>>> import numpy as np
>>> np.set_printoptions(precision=3, suppress=True, linewidth=160, legacy="1.25")
>>> arr = np.array([[0.5, 0.25, 0.25, 0.0],
...     [0.0, 1.0, 0.0, 0.0],
...     [0.0, 0.0, 0.5, 0.5],
...     [0.0, 0.5, 0.0, 0.5]])
>>> vals, V = np.linalg.eig(arr)
>>> arr @ V[:, 0] - vals[0] * V[:, 0]
array([0., 0., 0., 0.])
>>> np.sort(np.linalg.eigvals(arr @ arr))
array([0.25, 0.25, 0.25, 1.  ])
>>> (arr + arr.T) / 2
array([[0.5  , 0.125, 0.125, 0.   ],
       [0.125, 1.   , 0.   , 0.25 ],
       [0.125, 0.   , 0.5  , 0.25 ],
       [0.   , 0.25 , 0.25 , 0.5  ]])
>>> np.allclose(arr, arr.T)
False
>>> np.allclose(arr @ arr.T, arr.T @ arr)
False
>>> (arr - arr.T) / 2
array([[ 0.   ,  0.125,  0.125,  0.   ],
       [-0.125,  0.   ,  0.   , -0.25 ],
       [-0.125,  0.   ,  0.   ,  0.25 ],
       [ 0.   ,  0.25 , -0.25 ,  0.   ]])
>>> assert arr == arr.T
Traceback (most recent call last):
  File "<python-input-10>", line 1, in <module>
    assert arr == arr.T
           ^^^^^^^^^^^^
ValueError: The truth value of an array with more than one element is ambiguous. Use a.any() or a.all()
>>> np.linalg.matrix_power(arr, 2)
array([[0.25 , 0.375, 0.25 , 0.125],
       [0.   , 1.   , 0.   , 0.   ],
       [0.   , 0.25 , 0.25 , 0.5  ],
       [0.   , 0.75 , 0.   , 0.25 ]])
>>> np.sort(np.abs(np.linalg.eigvals(arr)))
array([0.5, 0.5, 0.5, 1. ])
>>> arr.sum(axis=1)
array([1., 1., 1., 1.])
>>> np.sort(np.abs(np.linalg.eigvals(arr)))[::-1]
array([1. , 0.5, 0.5, 0.5])
>>> pr = np.eye(4)[3]
>>> for _ in range(6):
...     pr = pr @ arr
...     print(pr.round(3))
... 
[0.  0.5 0.  0.5]
[0.   0.75 0.   0.25]
[0.    0.875 0.    0.125]
[0.    0.938 0.    0.062]
[0.    0.969 0.    0.031]
[0.    0.984 0.    0.016]
>>> r0 = np.array([1, 2, -3, 3])
>>> other = arr + np.outer(r0, np.eye(4)[3])
>>> other
array([[ 0.5 ,  0.25,  0.25,  1.  ],
       [ 0.  ,  1.  ,  0.  ,  2.  ],
       [ 0.  ,  0.  ,  0.5 , -2.5 ],
       [ 0.  ,  0.5 ,  0.  ,  3.5 ]])
>>> np.linalg.matrix_rank(np.linalg.inv(other) - np.linalg.inv(arr), tol=1e-8)
1
>>> other = arr / np.linalg.norm(arr, axis=1, keepdims=True)
>>> gram = other @ other.T
>>> np.argwhere(np.triu(np.abs(gram) > 0.95, 1))
array([], shape=(0, 2), dtype=int64)
>>> gram[3]
array([0.289, 0.707, 0.5  , 1.   ])
>>> gram
array([[1.   , 0.408, 0.289, 0.289],
       [0.408, 1.   , 0.   , 0.707],
       [0.289, 0.   , 1.   , 0.5  ],
       [0.289, 0.707, 0.5  , 1.   ]])
>>> np.linalg.norm(other, axis=1)
array([1., 1., 1., 1.])
>>> mat = np.load("layer17.npy")
>>> mat
array([[8, 7, 5, 6, 1, 0, 2],
       [9, 7, 5, 2, 3, 8, 6],
       [0, 1, 5, 3, 7, 5, 7],
       [8, 7, 1, 5, 5, 8, 8],
       [5, 7, 8, 9, 4, 4, 5],
       [1, 5, 2, 8, 7, 6, 0],
       [8, 5, 7, 4, 9, 7, 5]])
>>> other = mat / np.linalg.norm(mat, axis=1, keepdims=True)
>>> gram = other @ other.T
>>> np.argwhere(np.triu(np.abs(gram) > 0.95, 1))
array([], shape=(0, 2), dtype=int64)
>>> (np.abs(gram) > 0.9).astype(int)
array([[1, 0, 0, 0, 0, 0, 0],
       [0, 1, 0, 1, 0, 0, 1],
       [0, 0, 1, 0, 0, 0, 0],
       [0, 1, 0, 1, 0, 0, 0],
       [0, 0, 0, 0, 1, 0, 0],
       [0, 0, 0, 0, 0, 1, 0],
       [0, 1, 0, 0, 0, 0, 1]])
>>> (gram - 2 * np.eye(7)).round(6).argmax(axis=1)
array([4, 3, 6, 1, 0, 4, 1])
>>> rng = np.random.default_rng(808)
>>> idx = rng.permutation(7)
>>> idx
array([2, 5, 6, 3, 0, 4, 1])
>>> other = mat[idx][:, idx]
>>> other
array([[5, 5, 7, 3, 0, 7, 1],
       [2, 6, 0, 8, 1, 7, 5],
       [7, 7, 5, 4, 8, 9, 5],
       [1, 8, 8, 5, 8, 5, 7],
       [5, 0, 2, 6, 8, 1, 7],
       [8, 4, 5, 9, 5, 4, 7],
       [5, 8, 6, 2, 9, 3, 7]])
>>> np.sort(np.abs(np.linalg.eigvals(other)))
array([ 1.293,  1.816,  6.555,  6.555,  6.657,  6.657, 36.318])
>>> np.allclose(other, mat)
False
>>> np.trace(other)
40
>>> round(np.linalg.det(other), 3), round(float(np.linalg.det(mat[idx])), 3)
(-162388.0, 162388.0)
>>> np.allclose(mat @ mat.T, mat.T @ mat)
False
>>> np.trace(mat)
40
>>> assert mat == mat.T
Traceback (most recent call last):
  File "<python-input-45>", line 1, in <module>
    assert mat == mat.T
           ^^^^^^^^^^^^
ValueError: The truth value of an array with more than one element is ambiguous. Use a.any() or a.all()
>>> round(float(np.abs(np.linalg.eigvals(mat)).max()), 3)
36.318
>>> mat @ mat
array([[196, 169, 128, 124, 116, 147, 156],
       [222, 222, 189, 208, 197, 199, 156],
       [129, 142, 148, 163, 179, 164, 135],
       [264, 256, 197, 231, 209, 225, 170],
       [239, 228, 184, 201, 216, 243, 225],
       [158, 179, 116, 173, 140, 178, 145],
       [233, 249, 225, 256, 222, 220, 197]])
>>> (mat - mat.T) / 2
array([[ 0. , -1. ,  2.5, -1. , -2. , -0.5, -3. ],
       [ 1. ,  0. ,  2. , -2.5, -2. ,  1.5,  0.5],
       [-2.5, -2. ,  0. ,  1. , -0.5,  1.5,  0. ],
       [ 1. ,  2.5, -1. ,  0. , -2. ,  0. ,  2. ],
       [ 2. ,  2. ,  0.5,  2. ,  0. , -1.5, -2. ],
       [ 0.5, -1.5, -1.5,  0. ,  1.5,  0. , -3.5],
       [ 3. , -0.5,  0. , -2. ,  2. ,  3.5,  0. ]])
>>> O, R = np.linalg.qr(mat)
>>> np.abs(np.diag(R))
array([17.292,  5.434,  7.569,  2.951,  8.018,  2.14 ,  4.511])
>>> round(float(np.trace(O @ O.T)), 3)
7.0
>>> np.round(O.T @ O, 3) + 0
array([[1., 0., 0., 0., 0., 0., 0.],
       [0., 1., 0., 0., 0., 0., 0.],
       [0., 0., 1., 0., 0., 0., 0.],
       [0., 0., 0., 1., 0., 0., 0.],
       [0., 0., 0., 0., 1., 0., 0.],
       [0., 0., 0., 0., 0., 1., 0.],
       [0., 0., 0., 0., 0., 0., 1.]])
>>> th = np.radians(36)
>>> R = np.eye(7)
>>> R[5, 5] = R[2, 2] = np.cos(th)
>>> R[5, 2], R[2, 5] = -np.sin(th), np.sin(th)
>>> R
array([[ 1.   ,  0.   ,  0.   ,  0.   ,  0.   ,  0.   ,  0.   ],
       [ 0.   ,  1.   ,  0.   ,  0.   ,  0.   ,  0.   ,  0.   ],
       [ 0.   ,  0.   ,  0.809,  0.   ,  0.   ,  0.588,  0.   ],
       [ 0.   ,  0.   ,  0.   ,  1.   ,  0.   ,  0.   ,  0.   ],
       [ 0.   ,  0.   ,  0.   ,  0.   ,  1.   ,  0.   ,  0.   ],
       [ 0.   ,  0.   , -0.588,  0.   ,  0.   ,  0.809,  0.   ],
       [ 0.   ,  0.   ,  0.   ,  0.   ,  0.   ,  0.   ,  1.   ]])
>>> other = mat @ R.T
>>> np.linalg.svd(mat, compute_uv=False), np.linalg.svd(other, compute_uv=False)
(array([37.176, 10.58 ,  9.459,  6.72 ,  4.864,  2.914,  0.458]), array([37.176, 10.58 ,  9.459,  6.72 ,  4.864,  2.914,  0.458]))
>>> np.allclose(mat @ mat.T, other @ other.T)
True
>>> np.abs(other - mat).max(axis=0)
array([0.   , 0.   , 4.511, 0.   , 0.   , 5.466, 0.   ])
>>> data = np.load("a.npy")
>>> data
array([[ 2.499, -0.6  ,  0.3  ,  0.5  , -0.9  ,  0.7  ],
       [-7.013,  1.1  ,  1.   , -1.4  ,  0.9  , -0.8  ],
       [ 0.486, -0.8  ,  0.8  ,  0.1  ,  1.1  , -1.2  ],
       [-6.505,  1.6  , -0.4  , -1.3  , -0.4  ,  0.3  ],
       [-6.982,  1.1  , -1.2  , -1.4  ,  0.   , -0.4  ],
       [-1.008,  0.7  , -1.1  , -0.2  , -0.3  , -0.7  ],
       [-2.989,  0.4  ,  1.5  , -0.6  ,  0.   ,  0.8  ],
       [ 4.532,  0.   ,  1.   ,  0.9  ,  0.9  ,  2.   ],
       [-3.504,  0.1  ,  1.1  , -0.7  , -0.4  ,  0.5  ],
       [-7.005, -0.6  , -1.6  , -1.4  ,  0.1  ,  1.3  ],
       [-3.986,  0.4  ,  0.5  , -0.8  ,  0.3  ,  0.7  ],
       [-3.993, -0.6  ,  1.5  , -0.8  ,  1.7  , -0.7  ],
       [ 6.003,  0.2  , -0.5  ,  1.2  , -1.6  ,  0.3  ],
       [-1.496, -1.   ,  2.3  , -0.3  , -1.2  , -0.5  ],
       [-0.985, -0.1  , -0.2  , -0.2  , -0.2  ,  0.   ],
       [ 9.005,  0.2  ,  0.7  ,  1.8  , -1.   ,  1.5  ],
       [-0.001,  0.7  , -1.2  ,  0.   ,  0.9  , -0.3  ],
       [-1.01 ,  0.9  , -0.4  , -0.2  ,  0.1  , -0.1  ],
       [ 0.014, -0.8  ,  0.   ,  0.   , -0.4  , -1.   ],
       [ 1.023,  0.   ,  1.1  ,  0.2  , -0.7  ,  0.4  ],
       [-0.483,  1.3  , -1.9  , -0.1  , -0.2  ,  0.3  ],
       [ 1.01 ,  0.9  ,  1.8  ,  0.2  , -0.9  , -1.1  ],
       [-2.007,  0.3  ,  1.3  , -0.4  ,  2.   ,  0.1  ]])
>>> W2 = data[[20, 22]].astype(float)
>>> for _ in range(6):
...     idx = np.linalg.norm(data[:, None] - W2, axis=-1).argmin(axis=1)
...     W2 = np.array([data[idx == j].mean(axis=0) for j in range(2)])
... 
>>> idx
array([0, 1, 0, 1, 1, 0, 1, 0, 1, 1, 1, 1, 0, 1, 0, 0, 0, 0, 0, 0, 0, 0, 1])
>>> W2
array([[ 1.622,  0.2  ,  0.031,  0.323, -0.246,  0.062],
       [-4.548,  0.28 ,  0.6  , -0.91 ,  0.3  ,  0.13 ]])
>>> W2[1] - W2[0]
array([-6.17 ,  0.08 ,  0.569, -1.233,  0.546,  0.068])
>>> np.abs(W2[1] - W2[0]).argmax()
0
>>> np.bincount(idx)
array([13, 10])
>>> other = data + rng.integers(-2, 3, (23, 5)) @ rng.integers(-2, 3, (5, 6))
>>> other
array([[  6.499,   1.4  ,  -5.7  ,  -1.5  ,  -6.9  ,  -0.3  ],
       [ -3.013,   2.1  ,  -3.   ,  -7.4  ,  -0.1  ,   4.2  ],
       [  3.486,  -4.8  ,  -5.2  ,   5.1  ,  -6.9  ,  -5.2  ],
       [ -8.505,  -3.4  ,   3.6  ,  -1.3  ,   7.6  ,   9.3  ],
       [ -4.982,   3.1  ,  -2.2  ,  -6.4  ,  -1.   ,  -1.4  ],
       [ -3.008,   7.7  ,  -2.1  ,   0.8  ,  -0.3  ,  -2.7  ],
       [ -2.989,  -0.6  ,   2.5  ,   0.4  ,  -1.   ,  -0.2  ],
       [ -0.468,  -5.   ,   8.   ,   2.9  ,  10.9  ,   6.   ],
       [ -3.504, -11.9  ,   5.1  ,   3.3  ,  -0.4  ,  -1.5  ],
       [ -8.005,  -7.6  ,  -0.6  ,  -1.4  ,   9.1  ,  14.3  ],
       [  0.014,   4.4  ,  -5.5  ,  -6.8  ,  -3.7  ,  -1.3  ],
       [ -0.993,  -6.6  ,  -0.5  ,  -3.8  ,   3.7  ,   7.3  ],
       [  4.003,  -2.8  ,   1.5  ,   7.2  ,  -4.6  ,  -8.7  ],
       [ -1.496,   4.   ,   3.3  ,  -3.3  ,  -0.2  ,   2.5  ],
       [ -2.985,   1.9  ,   0.8  ,  -3.2  ,   7.8  ,   8.   ],
       [  7.005,  -1.8  ,   4.7  ,  -0.2  ,   6.   ,   6.5  ],
       [  3.999,   6.7  ,  -8.2  ,  -5.   ,  -2.1  ,   4.7  ],
       [  0.99 ,   2.9  ,  -0.4  ,  -2.2  ,  -3.9  ,  -2.1  ],
       [ -1.986,   3.2  ,   5.   ,  -3.   ,   3.6  ,   1.   ],
       [ -2.977,   0.   ,   5.1  ,   8.2  ,  -1.7  ,  -4.6  ],
       [ -0.483,   7.3  ,  -3.9  ,  -2.1  ,  -0.2  ,   1.3  ],
       [  0.01 ,   7.9  ,   0.8  ,  -1.8  ,   0.1  ,  -1.1  ],
       [ -1.007,   8.3  ,  -3.7  ,  -2.4  ,   1.   ,   4.1  ]])
>>> np.round(np.linalg.svd(other - data, compute_uv=False), 3) + 0
array([34.788, 30.005, 20.13 ,  9.94 ,  4.41 ,  0.   ])
>>> np.abs(other - data).sum(axis=1)
array([21., 21., 30., 28., 12., 13.,  5., 33., 22., 31., 26., 24., 25., 13., 24., 22., 30., 12., 20., 22., 11., 12., 21.])
>>> vec = np.array([0, 1, -2, -2])
>>> y = arr @ vec
>>> y
array([-0.25,  1.  , -2.  , -0.5 ])
>>> np.linalg.solve(arr, 5 * y)
array([  0.,   5., -10., -10.])
>>> np.linalg.solve(arr, arr[:, 1])
array([0., 1., 0., 0.])
>>> np.linalg.solve(arr.T, arr[1])
array([0., 1., 0., 0.])
>>> Xc = data - data.mean(axis=0)
>>> Uu, sv, Vh = np.linalg.svd(Xc, full_matrices=False)
>>> np.abs(Uu[:, 0]).argmax()
15
>>> round(float((sv ** 2).sum() ** 2 / (sv ** 4).sum()), 3)
1.379
>>> np.linalg.matrix_rank(Xc)
6
>>> np.abs(Vh[0]).argmax()
0
>>> F = np.loadtxt("mat.csv", delimiter=",")
>>> F
array([[-5.63 , 17.29 , -3.931],
       [-4.502, 15.068, -3.704],
       [-4.31 , 14.68 , -3.663],
       [-3.683, 13.388, -3.518],
       [-0.84 ,  6.719, -2.572],
       [ 0.197,  3.117, -1.762],
       [ 0.298,  2.523, -1.577],
       [ 0.249,  0.433, -0.538],
       [-0.081, -0.069,  0.163],
       [-0.319, -0.147,  0.738],
       [-0.355, -0.138,  0.88 ],
       [-0.282, -0.03 ,  1.613],
       [-0.045, -0.001,  1.954],
       [ 0.396, -0.029,  2.317],
       [ 0.716, -0.08 ,  2.507],
       [ 1.259, -0.202,  2.765],
       [ 1.651, -0.309,  2.92 ]])
>>> # column 1 is much longer than the rest
>>> W2 = F[[14, 5]].astype(float)
>>> for _ in range(7):
...     idx = np.linalg.norm(F[:, None] - W2, axis=-1).argmin(axis=1)
...     W2 = np.array([F[idx == j].mean(axis=0) for j in range(2)])
... 
>>> idx
array([1, 1, 1, 1, 0, 0, 0, 0, 0, 0, 0, 0, 0, 0, 0, 0, 0])
>>> W2[1] - W2[0]
array([-4.75 , 14.2  , -4.428])
